$ ipython --no-banner

In [1]: import numpy as np

In [2]: from numpy import linalg as LA

In [3]: np.set_printoptions(precision=3, suppress=True, linewidth=120, floatmode="fixed")

In [4]: rd = lambda a: np.round(a, 3) + 0

In [5]: mat = np.load("a.npy")

In [6]: print(mat)
[[ 0.969 -0.997 -1.000]
 [-0.537  0.927  0.989]
 [-0.397  0.139  0.139]
 [ 0.834 -0.969 -0.997]
 [ 0.371 -0.245 -0.319]
 [-0.859  0.854  0.950]
 [ 0.867 -0.972 -0.997]
 [-0.319  0.892  0.980]
 [ 0.972 -0.789 -0.864]
 [-0.060  0.254  0.397]
 [-0.617 -0.446 -0.744]
 [-0.887  0.914  0.979]
 [-0.887  0.946  0.990]
 [-0.558  0.515  0.670]]

In [7]: x0 = np.array([6, 2, 1])

In [8]: print(np.sign((mat @ x0).round(6)))
[ 1.000 -1.000 -1.000  1.000  1.000 -1.000  1.000  1.000  1.000  1.000 -1.000 -1.000 -1.000 -1.000]

In [9]: Xs = mat - mat.mean(axis=0)

In [10]: left, sig, vt = LA.svd(Xs, full_matrices=False)

In [11]: print(LA.matrix_rank(Xs))
3

In [12]: print(rd(sig))
[4.836 1.168 0.157]

In [13]: print(np.abs(left[:, 0]).argmax())
0

In [14]: print(np.abs(vt[0]).argmax())
2

In [15]: print(rd(Xs.mean(axis=0)))
[0.000 0.000 0.000]

In [16]: print(rd((sig ** 2).sum() ** 2 / (sig ** 4).sum()))
1.119

In [17]: print((np.sign(left[:, 0]) == np.sign(left[0, 0])).astype(int))
[1 0 0 1 1 0 1 0 1 0 1 0 0 0]

In [18]: print(np.searchsorted(np.cumsum(sig ** 2) / (sig ** 2).sum(), 0.9) + 1)
1

In [19]: Xs = mat - mat.mean(axis=0)

In [20]: evecs = LA.svd(Xs)[2][:2]

In [21]: B = Xs - Xs @ evecs.T @ evecs

In [22]: print(rd(B.std(axis=0)))
[0.005 0.033 0.026]

In [23]: print(rd(LA.norm(B) / LA.norm(Xs)))
0.032

In [24]: blk = np.stack([mat, 5 * mat, mat[::-1]])

In [25]: print(LA.matrix_rank(blk.reshape(3, -1)))
2

In [26]: print(rd(LA.norm(blk, axis=(1, 2))))
[ 5.004 25.021  5.004]

In [27]: print(rd(np.einsum("bij,cij->bc", blk, blk)))
[[ 25.042 125.208  -5.557]
 [125.208 626.039 -27.785]
 [ -5.557 -27.785  25.042]]

In [28]: B = np.c_[mat[:, :2] @ np.array([[1, 3], [2, 1]]), np.array([3, 3, 0, 0, 1, 1, 0, 2, 0, 2, 2, 3, 3, 1])]

In [29]: print(rd(B))
[[-1.025  1.910  3.000]
 [ 1.317 -0.684  3.000]
 [-0.119 -1.052  0.000]
 [-1.104  1.533  0.000]
 [-0.119  0.868  1.000]
 [ 0.849 -1.723  1.000]
 [-1.077  1.629  0.000]
 [ 1.465 -0.065  2.000]
 [-0.606  2.127  0.000]
 [ 0.448  0.074  2.000]
 [-1.509 -2.297  2.000]
 [ 0.941 -1.747  3.000]
 [ 1.005 -1.715  3.000]
 [ 0.472 -1.159  1.000]]

In [30]: print(rd(LA.lstsq(mat, B[:, 0])[0]))
[1.000 2.000 0.000]

In [31]: print(rd(LA.norm(LA.qr(mat)[0].T @ B, axis=0) ** 2 / ((B ** 2).sum(axis=0) + 1e-12)))
[1.000 1.000 0.153]

In [32]: print(LA.matrix_rank(np.c_[mat, B]))
4

In [33]: print(rd(LA.norm(B - mat @ LA.lstsq(mat, B)[0], axis=0)))
[0.000 0.000 6.571]

In [34]: print(LA.matrix_rank(B))
3

In [35]: W0 = np.loadtxt("case18.csv", delimiter=",")

In [36]: print(W0)
[[0.000 1.000 1.000]
 [1.000 0.000 1.000]
 [1.000 1.000 0.000]]

In [37]: w, evecs = LA.eigh(W0)

In [38]: print(w.sum(), np.trace(W0))
0.0 0.0

In [39]: print(rd(LA.eigvalsh(W0 + 3 * np.eye(3))))
[2.000 2.000 5.000]

In [40]: print(rd(LA.svd(W0, compute_uv=False)))
[2.000 1.000 1.000]

In [41]: print((w > 1e-8).sum(), (w < -1e-8).sum())
1 2

In [42]: print(rd(evecs.T @ W0 @ evecs))
[[-1.000  0.000  0.000]
 [ 0.000 -1.000  0.000]
 [ 0.000  0.000  2.000]]

In [43]: arr = np.loadtxt("out18.csv", delimiter=",")

In [44]: print(arr)
[[-12.135  15.204  -8.240]
 [ 14.799 -17.173  10.392]
 [  9.368  -5.050   6.227]
 [  2.511  -2.179   2.505]]

In [45]: Q, R = LA.qr(arr)

In [46]: print(rd(np.abs(np.diag(R))))
[21.455  5.631  0.828]

In [47]: print(np.allclose(R.T @ R, arr.T @ arr))
True

In [48]: print(rd(Q @ R))
[[-12.135  15.204  -8.240]
 [ 14.799 -17.173  10.392]
 [  9.368  -5.050   6.227]
 [  2.511  -2.179   2.505]]

In [49]: print(np.trace(Q @ Q.T))
3.0

In [50]: hat = arr @ LA.solve(arr.T @ arr, arr.T)

In [51]: print(np.allclose(hat @ hat, hat))
True

In [52]: print(rd(np.trace(hat)))
3.0

In [53]: B = arr / LA.norm(arr, axis=1, keepdims=True)

In [54]: cov = B @ B.T

In [55]: print((np.abs(cov) > 0.9).astype(int))
[[1 1 1 1]
 [1 1 1 1]
 [1 1 1 1]
 [1 1 1 1]]

In [56]: hat = mat @ LA.solve(mat.T @ mat, mat.T)

In [57]: print(rd(np.trace(hat)))
3.0

In [58]: print(rd(LA.eigvalsh(hat)))
[0.000 0.000 0.000 0.000 0.000 0.000 0.000 0.000 0.000 0.000 0.000 1.000 1.000 1.000]

In [59]: print(rd(hat @ mat[:, 0]))
[ 0.969 -0.537 -0.397  0.834  0.371 -0.859  0.867 -0.319  0.972 -0.060 -0.617 -0.887 -0.887 -0.558]

In [60]: B = np.c_[arr[:, :2] @ np.array([[3, -3], [-1, 2]]), np.array([0, 2, 2, -1])]

In [61]: print(rd(B))
[[-51.609  66.813   0.000]
 [ 61.570 -78.743   2.000]
 [ 33.154 -38.204   2.000]
 [  9.712 -11.891  -1.000]]

In [62]: print(LA.matrix_rank(B))
3

In [63]: print(rd(LA.norm(B - arr @ LA.lstsq(arr, B)[0], axis=0)))
[0.000 0.000 1.446]

In [64]: print(rd(LA.lstsq(arr, B[:, 0])[0]))
[ 3.000 -1.000  0.000]

In [65]: m1 = -1 * np.eye(2) + np.ones((2, 2))

In [66]: print(m1)
[[0.000 1.000]
 [1.000 0.000]]

In [67]: print(rd(LA.eigvalsh(m1).min()))
-1.0

In [68]: print(np.all(LA.eigvalsh(m1) > 0))
False

In [69]: print([round(float(LA.det(m1[:i, :i])), 2) + 0 for i in range(1, 3)])
[0.0, -1.0]
